In [1]: import numpy as np

In [2]: import numpy.linalg as la

In [3]: np.set_printoptions(precision=1, suppress=True, linewidth=120, legacy="1.25")

In [4]: K = np.load("mat.npy")

In [5]: K
Out[5]: 
array([[ 1.1,  1. ,  2. ,  2. ],
       [-1. ,  2.1, -1. ,  2. ],
       [-2. ,  1. ,  1.1, -1. ],
       [ 1. ,  1. ,  2. ,  2.1]])

In [6]: O = K.astype(float).copy()

In [7]: for j in range(4):
   ...:     O[:, j] -= O[:, :j] @ (O[:, :j].T @ O[:, j])
   ...:     O[:, j] /= la.norm(O[:, j])
   ...: 

In [8]: np.round(O.T @ K, 1) + 0
Out[8]: 
array([[ 2.7, -0.7,  1.1,  1.6],
       [ 0. ,  2.6,  1.5,  3.2],
       [ 0. ,  0. ,  2.6, -0.6],
       [ 0. ,  0. ,  0. ,  0.1]])

In [9]: A = np.load("data.npy")

In [10]: A
Out[10]: 
array([[ 0,  0, -2,  2,  3],
       [ 0,  0,  1, -1,  1],
       [ 2, -1,  0,  2, -1],
       [-2,  1, -2,  0,  0],
       [-3, -1,  1,  0,  0]])

In [11]: # rows and columns are dependent

In [12]: [round(float(x), 1) for x in la.svd(A, compute_uv=False)[:3]]
Out[12]: [4.4, 4.4, 2.5]

In [13]: np.argsort(-la.norm(A, axis=0).round(6), kind="stable")[:3]
Out[13]: array([0, 4, 2])

In [14]: U, sigma, vt = la.svd(A)

In [15]: np.argmax(sigma[:-1] / (sigma[1:] + 1e-6)) + 1
Out[15]: 4

In [16]: sigma.round(1) + 0
Out[16]: array([4.4, 4.4, 2.5, 2.5, 0. ])

In [17]: other = U[:, :4] @ np.diag(sigma[:4]) @ vt[:4]

In [18]: la.matrix_rank(other)
Out[18]: 4

In [19]: other.round(1) + 0
Out[19]: 
array([[ 0.,  0., -2.,  2.,  3.],
       [ 0.,  0.,  1., -1.,  1.],
       [ 2., -1.,  0.,  2., -1.],
       [-2.,  1., -2.,  0.,  0.],
       [-3., -1.,  1.,  0.,  0.]])

In [20]: round(float(la.norm(A - other) / la.norm(A)), 1)
Out[20]: 0.0

In [21]: E = np.load("sample2.npy")

In [22]: print(E)
[[ 1 -1]
 [ 1  0]
 [ 1  1]
 [ 1  2]
 [ 1  3]]

In [23]: other = np.c_[E[:, :1] @ np.array([[6]]), np.array([-3, -2, -2, -3, -3])]

In [24]: other
Out[24]: 
array([[ 6, -3],
       [ 6, -2],
       [ 6, -2],
       [ 6, -3],
       [ 6, -3]])

In [25]: print(la.norm(la.qr(E)[0].T @ other, axis=0) ** 2 / ((other ** 2).sum(axis=0) + 1e-12))
[1. 1.]

In [26]: np.round(la.norm(other - E @ la.lstsq(E, other)[0], axis=0), 1) + 0
Out[26]: array([0., 1.])

In [27]: la.matrix_rank(other)
Out[27]: 2

In [28]: print(la.matrix_rank(np.c_[E, other]))
3

In [29]: other = E / la.norm(E, axis=1, keepdims=True)

In [30]: cov = other @ other.T

In [31]: (np.abs(cov) > 0.9).astype(int)
Out[31]: 
array([[1, 0, 0, 0, 0],
       [0, 1, 0, 0, 0],
       [0, 0, 1, 1, 0],
       [0, 0, 1, 1, 1],
       [0, 0, 0, 1, 1]])

In [32]: cov.round(1) + 0
Out[32]: 
array([[ 1. ,  0.7,  0. , -0.3, -0.4],
       [ 0.7,  1. ,  0.7,  0.4,  0.3],
       [ 0. ,  0.7,  1. ,  0.9,  0.9],
       [-0.3,  0.4,  0.9,  1. ,  1. ],
       [-0.4,  0.3,  0.9,  1. ,  1. ]])

In [33]: cov[3]
Out[33]: array([-0.3,  0.4,  0.9,  1. ,  1. ])

In [34]: rng = np.random.default_rng(953768)

In [35]: z = rng.permutation(2)

In [36]: other = E[:, z] * rng.choice([-1, 1], 2)

In [37]: other
Out[37]: 
array([[ 1, -1],
       [ 1,  0],
       [ 1,  1],
       [ 1,  2],
       [ 1,  3]])

In [38]: U, _, vt = la.svd(E.T @ other)

In [39]: print(np.round(la.lstsq(E, other)[0], 1) + 0)
[[1. 0.]
 [0. 1.]]

In [40]: x = np.array([9, 6])

In [41]: y = E @ x

In [42]: coef, lr = np.zeros(2), 1 / la.norm(E, 2) ** 2

In [43]: for i in range(150):
    ...:     coef -= lr * E.T @ (E @ coef - y)
    ...:     if i % 50 == 0: print(i, round(la.norm(E @ coef - y), 1))
    ...: 
0 8.5
50 0.0
100 0.0

In [44]: print(round(float(la.cond(E)), 1))
2.4

In [45]: O, Rm = la.qr(E)

In [46]: np.round(O.T @ O, 1) + 0
Out[46]: 
array([[1., 0.],
       [0., 1.]])

In [47]: print(np.allclose(Rm.T @ Rm, E.T @ E))
True

In [48]: Rm
Out[48]: 
array([[-2.2, -2.2],
       [ 0. ,  3.2]])

In [49]: np.trace(O @ O.T)
Out[49]: 2.0

In [50]: np.round(O @ Rm, 1) + 0
Out[50]: 
array([[ 1., -1.],
       [ 1.,  0.],
       [ 1.,  1.],
       [ 1.,  2.],
       [ 1.,  3.]])

In [51]: m1 = np.array([[0.9, 1.8, -0.6, 0.1, 0.8],
    ...:     [0.5, 0.2, 1.2, 0.1, 0.1],
    ...:     [2.2, 1.0, -0.6, -0.3, 0.6],
    ...:     [-0.4, -0.1, -1.3, -0.1, 0.0],
    ...:     [1.1, 0.6, 1.1, 0.5, 1.7],
    ...:     [0.3, -0.6, 0.0, 0.4, -1.0],
    ...:     [1.2, 0.5, -1.6, -0.2, -0.6],
    ...:     [-0.4, -0.2, 0.6, 0.3, 1.7],
    ...:     [-0.7, 0.0, 1.0, 1.3, -1.1],
    ...:     [-0.7, 0.9, -1.1, 0.9, 1.3],
    ...:     [-0.5, -0.5, -0.9, 0.9, 0.5],
    ...:     [0.5, -1.5, 0.1, 0.2, 1.6],
    ...:     [0.7, 0.4, 1.5, 0.8, 1.4],
    ...:     [-1.7, 0.4, -1.3, -0.3, 0.5],
    ...:     [-0.6, -0.6, 0.0, -1.5, 1.5],
    ...:     [-0.7, 1.0, -1.7, -1.9, -0.3],
    ...:     [0.9, 0.2, -0.1, -0.3, 0.8]])

In [52]: m1[:, 3] = 3 * m1[:, 2] + 0.3 * rng.normal(size=17)

In [53]: m1
Out[53]: 
array([[ 0.9,  1.8, -0.6, -2.5,  0.8],
       [ 0.5,  0.2,  1.2,  3.5,  0.1],
       [ 2.2,  1. , -0.6, -1.8,  0.6],
       [-0.4, -0.1, -1.3, -3.9,  0. ],
       [ 1.1,  0.6,  1.1,  3.7,  1.7],
       [ 0.3, -0.6,  0. ,  0.8, -1. ],
       [ 1.2,  0.5, -1.6, -5. , -0.6],
       [-0.4, -0.2,  0.6,  1.9,  1.7],
       [-0.7,  0. ,  1. ,  2.9, -1.1],
       [-0.7,  0.9, -1.1, -3. ,  1.3],
       [-0.5, -0.5, -0.9, -2.2,  0.5],
       [ 0.5, -1.5,  0.1,  0.3,  1.6],
       [ 0.7,  0.4,  1.5,  4.3,  1.4],
       [-1.7,  0.4, -1.3, -3.9,  0.5],
       [-0.6, -0.6,  0. ,  0.1,  1.5],
       [-0.7,  1. , -1.7, -5. , -0.3],
       [ 0.9,  0.2, -0.1, -0.6,  0.8]])

In [54]: Ac = m1 - m1.mean(axis=0)

In [55]: V = la.svd(Ac)[2][:4]

In [56]: other = Ac - Ac @ V.T @ V

In [57]: print(la.norm(other, axis=1).round(6).argmax())
5

In [58]: (Ac @ V.T).std(axis=0)
Out[58]: array([3.2, 1. , 0.9, 0.6])

In [59]: round(la.norm(other) / la.norm(Ac), 1)
Out[59]: 0.0

In [60]: proj = E @ la.solve(E.T @ E, E.T)

In [61]: np.diag(proj)
Out[61]: array([0.6, 0.3, 0.2, 0.3, 0.6])

In [62]: proj @ E[:, 0]
Out[62]: array([1., 1., 1., 1., 1.])

In [63]: np.round((np.eye(5) - proj) @ E, 1) + 0
Out[63]: 
array([[0., 0.],
       [0., 0.],
       [0., 0.],
       [0., 0.],
       [0., 0.]])

In [64]: np.allclose(proj @ proj, proj)
Out[64]: True

In [65]: la.matrix_rank(np.eye(5) - proj)
Out[65]: 3

In [66]: dist = la.norm(m1[:, None] - m1[None], axis=-1)

In [67]: dist[9].round(6).argsort(kind="stable")[:4]
Out[67]: array([ 9, 13, 10,  3])

In [68]: dist[9]
Out[68]: array([2. , 7.1, 3.2, 1.9, 7.2, 4.9, 3.4, 5.2, 6.7, 0. , 1.8, 4.4, 7.8, 1.7, 3.6, 2.7, 3.1])

In [69]: np.flatnonzero(dist[9] < dist.mean() / 2)
Out[69]: array([ 0,  3,  9, 10, 13])

In [70]: arr = np.load("run11.npy")

In [71]: arr.round(1) + 0
Out[71]: 
array([[ 0. ,  0.4,  0.9, -1. ,  0. ],
       [ 1. , -1. ,  1. ,  0.5,  0.9],
       [ 0.8, -1. ,  0.2,  0.9, -0.6],
       [ 0.3, -0.7,  1. , -0.6, -0.6],
       [-0.8,  1. ,  0.5, -0.8,  0.7],
       [ 0.5, -1. , -1. ,  1. , -0.9],
       [-0.2,  0.3,  1. , -1. , -0.8],
       [ 1. , -1. , -0.9,  0.9,  0.7],
       [-1. ,  1. , -1. ,  0.1, -1. ],
       [ 0.9, -1. ,  0.2,  1. , -0.9],
       [-0.6,  1. ,  1. , -1. ,  0.7],
       [ 1. , -1. ,  1. ,  0.2,  1. ],
       [ 0. , -0.5, -0.9, -0.1,  0.2],
       [ 0.7, -0.8, -0.2,  0.3,  0.6],
       [-0.6,  0.9,  0.9, -0.9, -0.5]])

In [72]: Ac = (arr - arr.mean(axis=0)) / arr.std(axis=0)

In [73]: Ac.std(axis=0)
Out[73]: array([1., 1., 1., 1., 1.])

In [74]: np.argwhere(np.abs(Ac) > 2)
Out[74]: array([], shape=(0, 2), dtype=int64)

In [75]: coef = la.lstsq(np.delete(Ac, 1, axis=1), Ac[:, 1])[0]

In [76]: coef
Out[76]: array([-1.1,  0.2,  0.1,  0.1])

In [77]: np.abs(coef).argmax()
Out[77]: 0

In [78]: round(float(1 - np.var(Ac[:, 1] - np.delete(Ac, 1, axis=1) @ coef)), 1)
Out[78]: 1.0

In [79]: dist = la.norm(arr[:, None] - arr[None], axis=-1)

In [80]: dist.shape
Out[80]: (15, 15)

In [81]: print(la.matrix_rank(dist ** 2))
7

In [82]: la.norm(arr - arr.mean(axis=0), axis=1)
Out[82]: array([1.3, 1.7, 1.5, 1.2, 1.9, 2. , 1.6, 2. , 2.3, 1.7, 2. , 1.7, 1.2, 1.1, 1.9])

In [83]: print(dist[10])
[1.  3.  3.4 2.3 0.5 3.9 1.7 3.7 2.8 3.7 0.  2.8 2.7 2.8 1.2]

In [84]: dist[10].round(6).argsort(kind="stable")[:4]
Out[84]: array([10,  4,  0, 14])

In [85]: W1 = np.array([[3, 0], [3, -2], [3, 2], [3, -2], [1, -2]])

In [86]: coef = np.array([2, 0])

In [87]: act = np.maximum(arr @ W1 + coef, 0)

In [88]: (act > 0).astype(int)
Out[88]: 
array([[1, 1],
       [1, 1],
       [1, 1],
       [1, 1],
       [1, 0],
       [0, 0],
       [1, 1],
       [1, 0],
       [0, 0],
       [1, 1],
       [1, 1],
       [1, 1],
       [0, 0],
       [1, 0],
       [1, 1]])

In [89]: (act > 0).mean(axis=0)
Out[89]: array([0.8, 0.6])

In [90]: W2 = np.array([[1, -2], [-1, -2]])

In [91]: W1 @ W2
Out[91]: 
array([[  3,  -6],
       [  5,  -2],
       [  1, -10],
       [  5,  -2],
       [  3,   2]])

In [92]: Ac = arr - arr.mean(axis=0)

In [93]: V = la.svd(Ac)[2][:4]

In [94]: other = Ac - Ac @ V.T @ V

In [95]: np.round(other.std(axis=0), 1) + 0
Out[95]: array([0.1, 0.1, 0. , 0. , 0. ])

In [96]: (Ac @ V.T).std(axis=0)
Out[96]: array([1.3, 0.9, 0.6, 0.3])

In [97]: feats = np.load("layer8.npy")

In [98]: feats
Out[98]: 
array([[10,  0,  6],
       [ 4, -6,  0],
       [ 9, -1,  5],
       [ 4, -6,  0],
       [ 6, -4,  2],
       [ 7, -3,  3]])

In [99]: def softmax(z):
    ...:     e = np.exp(z - z.max(axis=-1, keepdims=True))
    ...:     return e / e.sum(axis=-1, keepdims=True)
    ...: 

In [100]: np.round(softmax(feats[5] + -2), 1) + 0
Out[100]: array([1., 0., 0.])

In [101]: scores = feats @ feats.T / np.sqrt(3)

In [102]: np.round(softmax(scores + np.triu(np.full(scores.shape, -np.inf), 1)), 1) + 0
Out[102]: 
array([[1. , 0. , 0. , 0. , 0. , 0. ],
       [0. , 1. , 0. , 0. , 0. , 0. ],
       [1. , 0. , 0. , 0. , 0. , 0. ],
       [0. , 0.5, 0. , 0.5, 0. , 0. ],
       [0.9, 0. , 0.1, 0. , 0. , 0. ],
       [1. , 0. , 0. , 0. , 0. , 0. ]])

In [103]: softmax(scores).round(6).argmax(axis=1)
Out[103]: array([0, 1, 0, 1, 0, 0])

In [104]: np.round(softmax(scores)[5] @ feats, 1) + 0
Out[104]: array([10.,  0.,  6.])

In [105]: np.round(softmax(scores), 1) + 0
Out[105]: 
array([[1. , 0. , 0. , 0. , 0. , 0. ],
       [0. , 0.5, 0. , 0.5, 0. , 0. ],
       [1. , 0. , 0. , 0. , 0. , 0. ],
       [0. , 0.5, 0. , 0.5, 0. , 0. ],
       [0.9, 0. , 0.1, 0. , 0. , 0. ],
       [1. , 0. , 0. , 0. , 0. , 0. ]])
